$ python3 -q
>>> import numpy as np
>>> from numpy import linalg as LA
>>> np.set_printoptions(precision=1, suppress=True, linewidth=160)
>>> def rnd(a):
...     return np.round(a, 1) + 0
... 
>>> rng = np.random.default_rng(473)
>>> lab = rng.integers(0, 2, 10)
>>> X = np.array([[-7, -3, -1, -1, 1, -9, 4, 4, -8, 3],
...     [7, 1, 5, -4, 2, 4, -2, 7, -8, -9],
...     [-8, -1, -8, -4, -2, -2, -4, 7, 7, 9],
...     [1, -8, -5, -1, -6, 3, -5, -6, -3, 7],
...     [3, -5, 0, 3, -7, -1, -3, 4, 2, 0],
...     [-9, 5, -7, -3, -5, 2, -2, 5, -8, 7],
...     [-6, -1, 2, 7, 4, 8, -2, 5, 7, -2],
...     [6, 7, 2, -3, -7, -4, -7, -5, 5, 5],
...     [6, 5, 0, -6, -8, -1, -5, -8, -2, 3],
...     [-1, -8, 2, 9, -5, 5, -6, -8, 2, 6]]) * (lab[:, None] == lab)
>>> print(X)
[[-7  0 -1 -1  1 -9  4  4  0  3]
 [ 0  1  0  0  0  0  0  0 -8  0]
 [-8  0 -8 -4 -2 -2 -4  7  0  9]
 [ 1  0 -5 -1 -6  3 -5 -6  0  7]
 [ 3  0  0  3 -7 -1 -3  4  0  0]
 [-9  0 -7 -3 -5  2 -2  5  0  7]
 [-6  0  2  7  4  8 -2  5  0 -2]
 [ 6  0  2 -3 -7 -4 -7 -5  0  5]
 [ 0  5  0  0  0  0  0  0 -2  0]
 [-1  0  2  9 -5  5 -6 -8  0  6]]
>>> U, sigma, Vh = LA.svd(X)
>>> print(rnd(sigma))
[24.7 23.1 18.   9.6  9.4  8.6  5.2  4.4  2.8  0.3]
>>> print(np.argmax(sigma[:-1] / (sigma[1:] + 1e-6)) + 1)
9
>>> M2 = U[:, :9] @ np.diag(sigma[:9]) @ Vh[:9]
>>> print(rnd(M2))
[[-7.   0.  -1.  -1.   1.  -9.   4.   4.   0.   3.1]
 [ 0.   1.   0.   0.   0.   0.   0.   0.  -8.   0. ]
 [-8.   0.  -8.  -4.  -2.  -2.  -4.   7.   0.   9. ]
 [ 1.1  0.  -4.9 -1.  -6.   3.  -4.9 -6.   0.   7.1]
 [ 3.   0.   0.   3.  -7.  -1.  -3.   4.   0.   0. ]
 [-9.   0.  -7.  -3.  -5.   2.  -2.   5.   0.   7. ]
 [-6.   0.   2.   7.   4.   8.  -1.9  5.   0.  -1.9]
 [ 6.   0.   2.  -3.  -7.  -4.  -7.  -5.   0.   5. ]
 [ 0.   5.   0.   0.   0.   0.   0.   0.  -2.   0. ]
 [-1.   0.   2.   9.  -5.   5.  -6.  -8.   0.   5.9]]
>>> print(rnd(np.abs(X - M2).max()))
0.1
>>> print(rnd(LA.norm(X - M2) / LA.norm(X)))
0.0
>>> print(LA.matrix_rank(M2))
9
>>> M2 = X ** -1
Traceback (most recent call last):
  File "<python-input-16>", line 1, in <module>
    M2 = X ** -1
         ~~^^~~~
ValueError: Integers to negative integer powers are not allowed.
>>> M2 = LA.inv(X)
>>> print(rnd(X @ M2))
[[1. 0. 0. 0. 0. 0. 0. 0. 0. 0.]
 [0. 1. 0. 0. 0. 0. 0. 0. 0. 0.]
 [0. 0. 1. 0. 0. 0. 0. 0. 0. 0.]
 [0. 0. 0. 1. 0. 0. 0. 0. 0. 0.]
 [0. 0. 0. 0. 1. 0. 0. 0. 0. 0.]
 [0. 0. 0. 0. 0. 1. 0. 0. 0. 0.]
 [0. 0. 0. 0. 0. 0. 1. 0. 0. 0.]
 [0. 0. 0. 0. 0. 0. 0. 1. 0. 0.]
 [0. 0. 0. 0. 0. 0. 0. 0. 1. 0.]
 [0. 0. 0. 0. 0. 0. 0. 0. 0. 1.]]
>>> print(rnd(LA.det(X) * LA.det(M2)))
1.0
>>> print(rnd(M2))
[[-0.5  0.   0.4 -0.8  0.   0.  -0.6 -0.2  0.   0.5]
 [ 0.  -0.1  0.   0.   0.   0.   0.   0.   0.2  0. ]
 [-0.5  0.   0.3 -0.9 -0.1  0.2 -0.5  0.   0.   0.5]
 [ 0.1  0.   0.   0.1  0.1 -0.1  0.  -0.1  0.   0. ]
 [-0.1  0.   0.2 -0.1 -0.1 -0.1 -0.1  0.   0.   0.1]
 [-0.5  0.   0.3 -0.7 -0.1  0.2 -0.4 -0.1  0.   0.4]
 [-0.7  0.   0.4 -1.2 -0.1  0.3 -0.9 -0.3  0.   0.7]
 [-0.4  0.   0.3 -0.7  0.   0.1 -0.4 -0.1  0.   0.4]
 [ 0.  -0.1  0.   0.   0.   0.   0.   0.   0.   0. ]
 [-1.   0.   0.8 -1.6 -0.2  0.3 -1.2 -0.4  0.   1. ]]
>>> E = np.load("data.npy")
>>> print(E)
[[-1.  1.  1. -1.  4.]
 [ 1. -1. -1. -2.  7.]
 [ 1. -1.  1. -2.  7.]
 [ 1. -1.  0. -2.  5.]
 [ 0.  0.  0.  0. -3.]]
>>> U, sigma, Vh = LA.svd(E)
>>> V = Vh[:(sigma > 1e-8).sum()]
>>> vec = E[2] + -3 * E[0] + rng.integers(2) * np.eye(5)[3]
>>> print(vec)
[ 4. -4. -2.  2. -5.]
>>> print(rnd(np.diag(V.T @ V)))
[0.5 0.5 1.  1.  1. ]
>>> proj = np.triu(np.array([[4, 5, -4, -8, 2],
...     [6, 3, 2, -8, 9],
...     [-9, 3, -3, -7, 9],
...     [4, 8, 5, 2, 8],
...     [-5, 8, -9, -6, 2]]), 1) + np.eye(5)
>>> M2 = proj @ E @ LA.inv(proj)
>>> print(proj @ E - E @ proj)
[[ -7.  12. -15.  21. -47.]
 [ -6.   1.   8.   5. -21.]
 [ -7.   2.   6.  21. -48.]
 [  0.  -5.   6.   0.  -1.]
 [  0.   0.   0.   0.   0.]]
>>> print(rnd(LA.det(M2)))
0.0
>>> U, sigma, Vh = LA.svd(E)
>>> print(np.argmax(sigma[:-1] / (sigma[1:] + 1e-6)) + 1)
4
>>> print(rnd(sigma))
[12.8  2.5  1.3  0.8  0. ]
>>> M2 = U[:, :4] @ np.diag(sigma[:4]) @ Vh[:4]
>>> print(rnd(LA.norm(E - M2) / LA.norm(E)))
0.0
>>> print(rnd(M2))
[[-1.  1.  1. -1.  4.]
 [ 1. -1. -1. -2.  7.]
 [ 1. -1.  1. -2.  7.]
 [ 1. -1.  0. -2.  5.]
 [ 0.  0.  0.  0. -3.]]
>>> print(LA.matrix_rank(E, rtol=0.05))
4
>>> print(rnd(np.abs(E - M2).max()))
0.0
>>> data = np.load("run13.npy")
>>> print(data)
[[234 -72  15 100]
 [-72 129 -26  14]
 [ 15 -26 231 -27]
 [100  14 -27 164]]
>>> w, V = LA.eig(data)
>>> print(rnd(data @ V[:, 0] - w[0] * V[:, 0]))
[0. 0. 0. 0.]
>>> print(rnd(np.sort(LA.eigvals(LA.inv(data)))))
[0. 0. 0. 0.]
>>> print(rnd(np.sort(LA.eigvals(data @ data))))
[  2600.4  19478.3  61336.6 102258.7]
>>> W0 = np.load("x.npy")
>>> print(W0)
[[  5  -3   5  -2  -2   1   5  -1]
 [ -3   5   5  -3  -1   2  -1   2]
 [ 10  -7  -1  -3  -2  -3   2  -6]
 [  7  -6   3   1  -1   0  10  -6]
 [  0   0   0   0   0   0   0   0]
 [  2  -3   6 -10   0  -3   2   1]
 [ -4   1   1  -2  -3  -1   1  -6]
 [ -3   1   8  -3  -1   2  -1   1]
 [ -3   0   1  -8   2  -4  -3   2]
 [  0   0   0   0   0   0   0   0]
 [  3  -7   2   0   4  -2   5  -2]
 [  5  -3   5  -2  -2   1   5  -1]
 [ -4   0   0  -5  -1  -3  -3  -2]
 [  5  -3   5  -2  -2   1   5  -1]
 [ -3   6   6   0  -3   4   3  -2]
 [  8  -3   2  -3  -5   0   1  -5]
 [  1   0   1  -3   3  -1   0   4]
 [ -3   0   1  -8   2  -4  -3   2]]
>>> # row 9 repeats row 4
>>> gram = W0.T @ W0
>>> print(gram)
[[ 379 -248   54   -6  -63  -12  215 -140]
 [-248  242  -24   52   -2   70 -150  106]
 [  54  -24  258 -150  -60   36  127  -27]
 [  -6   52 -150  315    8  105   18   -8]
 [ -63   -2  -60    8   96  -37  -48   84]
 [ -12   70   36  105  -37   92   33    6]
 [ 215 -150  127   18  -48   33  248 -121]
 [-140  106  -27   -8   84    6 -121  178]]
>>> print((W0 @ W0.T).shape)
(18, 18)
>>> print(np.diag(gram))
[379 242 258 315  96  92 248 178]
>>> print(np.trace(gram), (W0 ** 2).sum())
1808 1808
>>> print(rnd(LA.eigvalsh(gram)[::-1]))
[833.4 433.4 294.8 140.3  81.4  19.1   5.7   0. ]
>>> print(LA.matrix_rank(gram))
8
>>> t3 = np.stack([gram, 5 * gram, gram[::-1]])
>>> print(LA.matrix_rank(t3.reshape(3, -1)))
2
>>> print((t3 @ gram.T).shape)
(3, 8, 8)
>>> F = np.load("a.npy")
>>> print(F)
[[-2  1 -2  1]
 [ 2 -1  2 -1]
 [-2  1 -2  1]
 [ 2 -1  2 -1]]
>>> print(np.abs(np.diag(LA.qr(F)[1])) > 1e-9)
[ True False False False]
>>> print(rnd(F @ LA.pinv(F) @ F))
[[-2.  1. -2.  1.]
 [ 2. -1.  2. -1.]
 [-2.  1. -2.  1.]
 [ 2. -1.  2. -1.]]
>>> print(np.unique(F.round(6), axis=0).shape)
(2, 4)
>>> print(np.allclose(F[:-1].T @ LA.lstsq(F[:-1].T, F[-1])[0], F[-1]))
True
>>> print(LA.lstsq(F[:-1].T, F[-1])[2])
1
>>> M2 = F[0, 0] * F[1:] - np.outer(F[1:, 0], F[0])
>>> print(M2)
[[0 0 0 0]
 [0 0 0 0]
 [0 0 0 0]]
>>> print(np.flatnonzero(~M2.round(6).any(axis=1)))
[0 1 2]
>>> print(LA.matrix_rank(M2), LA.matrix_rank(F))
0 1
>>> print(F[:, 0] / F[0, 0])
[ 1. -1.  1. -1.]
>>> J = np.loadtxt("arr.csv", delimiter=",")
>>> print(J)
[[-2. -2.  1. -1.]
 [-6.  0. -2. -8.]
 [ 2.  0.  2.  4.]
 [-6. -2. -1. -7.]]
>>> proj = np.triu(np.array([[3, 3, -1, 1], [-3, -1, 1, 1], [-1, 0, -3, -1], [2, 2, 3, -3]]), 1) + np.eye(4)
>>> M2 = proj @ J @ LA.inv(proj)
>>> print(proj @ J - J @ proj)
[[-26.   4.  -9. -30.]
 [ -4.  16.  -5.   1.]
 [  6.  -4.   3.   7.]
 [  0.  18.  -4.   7.]]
>>> print(np.trace(M2), np.trace(J))
-7.0 -7.0
>>> print(rnd(np.poly(M2)))
[  1.   7. -36.  24.   0.]
>>> theta = np.radians(135)
>>> Rm = np.eye(4)
>>> Rm[1, 1] = Rm[0, 0] = np.cos(theta)
>>> Rm[1, 0], Rm[0, 1] = -np.sin(theta), np.sin(theta)
>>> print(rnd(Rm))
[[-0.7  0.7  0.   0. ]
 [-0.7 -0.7  0.   0. ]
 [ 0.   0.   1.   0. ]
 [ 0.   0.   0.   1. ]]
>>> M2 = J @ Rm.T
>>> print(rnd(M2))
[[ 0.   2.8  1.  -1. ]
 [ 4.2  4.2 -2.  -8. ]
 [-1.4 -1.4  2.   4. ]
 [ 2.8  5.7 -1.  -7. ]]
>>> print(np.allclose(LA.norm(J, axis=1), LA.norm(M2, axis=1)))
True
>>> print(np.allclose(J @ J.T, M2 @ M2.T))
True
>>> print(rnd(np.abs(M2 - J).max(axis=0)))
[10.2  7.7  0.   0. ]
>>> rank = LA.matrix_rank(J)
>>> print(rank)
3
>>> ns = LA.svd(J)[2][rank:].T
>>> print(ns.shape)
(4, 1)
>>> print(rnd(ns[:, 0] / ns[np.abs(ns[:, 0]).round(6).argmax(), 0]))
[ 1.  0.  1. -1.]
>>> print(LA.matrix_rank(J.T @ J), LA.matrix_rank(J @ J.T))
3 3
>>> print([int(LA.matrix_rank(J[:, :j + 1])) for j in range(4)])
[1, 2, 3, 3]
>>> print([int(LA.matrix_rank(J[:i])) for i in range(1, len(J) + 1)])
[1, 2, 3, 3]
>>> print(np.allclose(J @ ns, 0))
True
>>> feats = np.load("block15.npy")
>>> print(rnd(feats))
[[ 0.4 -0.1  0.3  0.3 -0.2]
 [-0.1  0.   0.   0.   0. ]
 [ 0.3  0.   0.2  0.2 -0.1]
 [ 0.3  0.   0.2  0.2 -0.1]
 [-0.2  0.  -0.1 -0.1  0.1]]
>>> # column 3 repeats column 2
>>> proj = np.triu(np.array([[2, 1, -3, -2, -3],
...     [1, 0, -2, 2, -1],
...     [3, -4, 2, 3, -1],
...     [0, -1, -1, -5, 5],
...     [3, -4, 2, -4, -5]]), 1) + np.eye(5)
>>> M2 = proj @ feats @ LA.inv(proj)
>>> print(rnd(proj @ feats - feats @ proj))
[[-1.1 -0.3  0.4 -0.7  0.5]
 [ 0.2  0.   0.   0.1 -0.1]
 [ 1.2 -0.5  1.7  0.9 -0.5]
 [-1.  -0.2  0.2 -0.6  0.4]
 [ 0.   0.2 -0.5  0.   0. ]]
